$ ipython --no-banner

In [1]: import numpy as np

In [2]: np.set_printoptions(precision=2, suppress=True, linewidth=200, sign=" ")

In [3]: def tidy(a):
   ...:     return np.round(a, 2) + 0
   ...: 

In [4]: K = np.load("block1.npy")

In [5]: K
Out[5]: 
array([[-3, -1, -4,  4,  2],
       [-3, -1, -4,  4,  2],
       [-3, -1, -4,  4,  2],
       [ 0, -1,  0,  0,  1],
       [ 1,  0,  1, -1,  0],
       [ 1,  0,  1, -1,  0],
       [-1,  1, -1,  1,  0],
       [ 0, -2, -1,  1,  2],
       [-2,  0, -2,  0,  0],
       [ 1,  0,  1, -1,  0],
       [ 0,  0,  0,  0,  0],
       [ 0, -2, -1,  1,  2],
       [ 2,  1,  3, -3, -1],
       [-2,  1, -2,  2,  0],
       [ 1,  1,  2, -2, -1],
       [-1,  0, -1, -1,  0],
       [-3, -1, -4,  4,  2],
       [-3,  1, -3,  1,  0],
       [ 1,  0,  1, -1,  0],
       [-1, -2, -2,  2,  2],
       [-3, -1, -4,  4,  2],
       [-2,  0, -2,  0,  0],
       [ 1,  0,  1, -1,  0],
       [ 0,  0,  0,  0,  0],
       [ 0,  0,  0,  0,  0],
       [ 0,  0,  0,  0,  0],
       [ 1,  1,  2, -2, -1],
       [-1,  1, -1,  1,  0],
       [ 0, -1,  0,  0,  1],
       [ 0,  0,  0,  0,  0],
       [-2, -2, -3,  1,  2],
       [-3, -2, -4,  2,  2],
       [-2,  0, -2,  0,  0],
       [ 0,  0,  0,  0,  0],
       [-1,  1, -1,  1,  0],
       [-2,  1, -2,  2,  0],
       [ 0,  0,  0,  0,  0]])

In [6]: d = np.linalg.norm(K[:, None] - K[None], axis=-1)

In [7]: np.unravel_index(d.round(6).argmax(), d.shape)
Out[7]: (np.int64(0), np.int64(12))

In [8]: d.shape
Out[8]: (37, 37)

In [9]: x0 = np.array([-1, 5, 4, 0, -1])

In [10]: target = K @ x0

In [11]: tidy(np.linalg.solve(K.T @ K, K.T @ target))
Out[11]: array([-1.,  5.,  4.,  0., -1.])

In [12]: rng = np.random.default_rng(54045)

In [13]: target = target + 0.05 * rng.normal(size=37)

In [14]: tidy(target)
Out[14]: 
array([-20.05, -20.04, -20.04,  -5.95,   3.07,   2.88,   2.1 , -16.08,  -6.03,   3.01,  -0.02, -16.01,  16.05,  -1.03,  12.97,  -3.05, -20.02,  -4.04,   3.01, -18.97, -20.01,  -6.01,   2.91,  -0.02,
        -0.15,  -0.02,  12.94,   1.97,  -5.96,   0.04, -22.  , -25.1 ,  -6.04,  -0.07,   2.01,  -0.94,   0.04])

In [15]: b, *_ = np.linalg.lstsq(K, target)

In [16]: tidy(K.T @ (target - K @ b))
Out[16]: array([ 0.,  0.,  0.,  0.,  0.])

In [17]: [round(float(np.linalg.norm(np.linalg.solve(K.T @ K + lam * np.eye(5), K.T @ target))), 2) for lam in (0, 1, 10, 100)]
Out[17]: [6.58, 5.71, 4.71, 2.81]

In [18]: Ac = (K - K.mean(axis=0)) / K.std(axis=0)

In [19]: tidy(Ac.std(axis=0))
Out[19]: array([ 1.,  1.,  1.,  1.,  1.])

In [20]: np.argwhere(np.abs(Ac) > 2)
Out[20]: 
array([[ 12,   2],
       [ 12,   3]])

In [21]: b = np.linalg.lstsq(np.delete(Ac, 4, axis=1), Ac[:, 4])[0]

In [22]: tidy(1 - np.var(Ac[:, 4] - np.delete(Ac, 4, axis=1) @ b))
Out[22]: np.float64(0.98)

In [23]: tidy(b)
Out[23]: array([ 0.33, -0.6 , -0.36,  0.47])

In [24]: W2 = np.array([[-5, -3, -7, 0, 3, 9, 3, 9, 3, 6]])

In [25]: m1 = rng.normal(size=(38, 1)) @ W2 + np.array([0, -1, 0, -1, 1, 1, 1, 0, -1, 2])

In [26]: tidy(m1)
Out[26]: 
array([[ -2.1 ,  -2.26,  -2.93,  -1.  ,   2.26,   4.77,   2.26,   3.77,   0.26,   4.52],
       [  6.63,   2.98,   9.29,  -1.  ,  -2.98, -10.94,  -2.98, -11.94,  -4.98,  -5.96],
       [  7.64,   3.59,  10.7 ,  -1.  ,  -3.59, -12.76,  -3.59, -13.76,  -5.59,  -7.17],
       [ -0.63,  -1.38,  -0.88,  -1.  ,   1.38,   2.13,   1.38,   1.13,  -0.62,   2.75],
       [  5.66,   2.39,   7.92,  -1.  ,  -2.39,  -9.18,  -2.39, -10.18,  -4.39,  -4.79],
       [  3.94,   1.37,   5.52,  -1.  ,  -1.37,  -6.1 ,  -1.37,  -7.1 ,  -3.37,  -2.73],
       [ -2.  ,  -2.2 ,  -2.8 ,  -1.  ,   2.2 ,   4.6 ,   2.2 ,   3.6 ,   0.2 ,   4.4 ],
       [  5.96,   2.58,   8.35,  -1.  ,  -2.58,  -9.74,  -2.58, -10.74,  -4.58,  -5.16],
       [  3.98,   1.39,   5.57,  -1.  ,  -1.39,  -6.16,  -1.39,  -7.16,  -3.39,  -2.77],
       [  3.9 ,   1.34,   5.47,  -1.  ,  -1.34,  -6.03,  -1.34,  -7.03,  -3.34,  -2.68],
       [ -1.9 ,  -2.14,  -2.66,  -1.  ,   2.14,   4.43,   2.14,   3.43,   0.14,   4.28],
       [  0.48,  -0.71,   0.68,  -1.  ,   0.71,   0.13,   0.71,  -0.87,  -1.29,   1.42],
       [  2.43,   0.46,   3.4 ,  -1.  ,  -0.46,  -3.37,  -0.46,  -4.37,  -2.46,  -0.91],
       [ -0.03,  -1.02,  -0.04,  -1.  ,   1.02,   1.05,   1.02,   0.05,  -0.98,   2.03],
       [  1.54,  -0.08,   2.15,  -1.  ,   0.08,  -1.76,   0.08,  -2.76,  -1.92,   0.16],
       [  1.16,  -0.3 ,   1.62,  -1.  ,   0.3 ,  -1.09,   0.3 ,  -2.09,  -1.7 ,   0.61],
       [ -0.06,  -1.04,  -0.09,  -1.  ,   1.04,   1.11,   1.04,   0.11,  -0.96,   2.07],
       [  8.03,   3.82,  11.24,  -1.  ,  -3.82, -13.45,  -3.82, -14.45,  -5.82,  -7.63],
       [ -6.02,  -4.61,  -8.43,  -1.  ,   4.61,  11.84,   4.61,  10.84,   2.61,   9.23],
       [  0.18,  -0.89,   0.25,  -1.  ,   0.89,   0.68,   0.89,  -0.32,  -1.11,   1.79],
       [ -1.51,  -1.91,  -2.11,  -1.  ,   1.91,   3.72,   1.91,   2.72,  -0.09,   3.81],
       [ -4.18,  -3.51,  -5.86,  -1.  ,   3.51,   8.53,   3.51,   7.53,   1.51,   7.02],
       [ -2.15,  -2.29,  -3.01,  -1.  ,   2.29,   4.88,   2.29,   3.88,   0.29,   4.58],
       [  3.08,   0.85,   4.31,  -1.  ,  -0.85,  -4.54,  -0.85,  -5.54,  -2.85,  -1.7 ],
       [ -8.79,  -6.27, -12.3 ,  -1.  ,   6.27,  16.81,   6.27,  15.81,   4.27,  12.54],
       [ -5.29,  -4.17,  -7.4 ,  -1.  ,   4.17,  10.51,   4.17,   9.51,   2.17,   8.34],
       [  0.29,  -0.83,   0.41,  -1.  ,   0.83,   0.48,   0.83,  -0.52,  -1.17,   1.65],
       [  4.74,   1.84,   6.63,  -1.  ,  -1.84,  -7.53,  -1.84,  -8.53,  -3.84,  -3.68],
       [ -7.4 ,  -5.44, -10.36,  -1.  ,   5.44,  14.33,   5.44,  13.33,   3.44,  10.88],
       [  2.61,   0.57,   3.66,  -1.  ,  -0.57,  -3.71,  -0.57,  -4.71,  -2.57,  -1.14],
       [ -0.52,  -1.31,  -0.73,  -1.  ,   1.31,   1.94,   1.31,   0.94,  -0.69,   2.62],
       [ -3.4 ,  -3.04,  -4.77,  -1.  ,   3.04,   7.13,   3.04,   6.13,   1.04,   6.09],
       [  3.04,   0.83,   4.26,  -1.  ,  -0.83,  -4.48,  -0.83,  -5.48,  -2.83,  -1.65],
       [  4.78,   1.87,   6.69,  -1.  ,  -1.87,  -7.61,  -1.87,  -8.61,  -3.87,  -3.74],
       [  2.52,   0.51,   3.52,  -1.  ,  -0.51,  -3.53,  -0.51,  -4.53,  -2.51,  -1.02],
       [  1.01,  -0.4 ,   1.41,  -1.  ,   0.4 ,  -0.81,   0.4 ,  -1.81,  -1.6 ,   0.79],
       [  2.42,   0.45,   3.39,  -1.  ,  -0.45,  -3.35,  -0.45,  -4.35,  -2.45,  -0.9 ],
       [ -7.3 ,  -5.38, -10.22,  -1.  ,   5.38,  14.13,   5.38,  13.13,   3.38,  10.76]])

In [27]: x0 = np.array([0, 3, 5, -4, 1, -2, -3, -2, -3, 0])

In [28]: np.sign((m1 @ x0).round(6))
Out[28]: array([-1.,  1.,  1., -1.,  1.,  1., -1.,  1.,  1.,  1., -1.,  1.,  1., -1.,  1.,  1., -1.,  1., -1.,  1., -1., -1., -1.,  1., -1., -1.,  1.,  1., -1.,  1., -1., -1.,  1.,  1.,  1.,  1.,  1., -1.])

In [29]: (m1 @ x0).argmax()
Out[29]: np.int64(17)
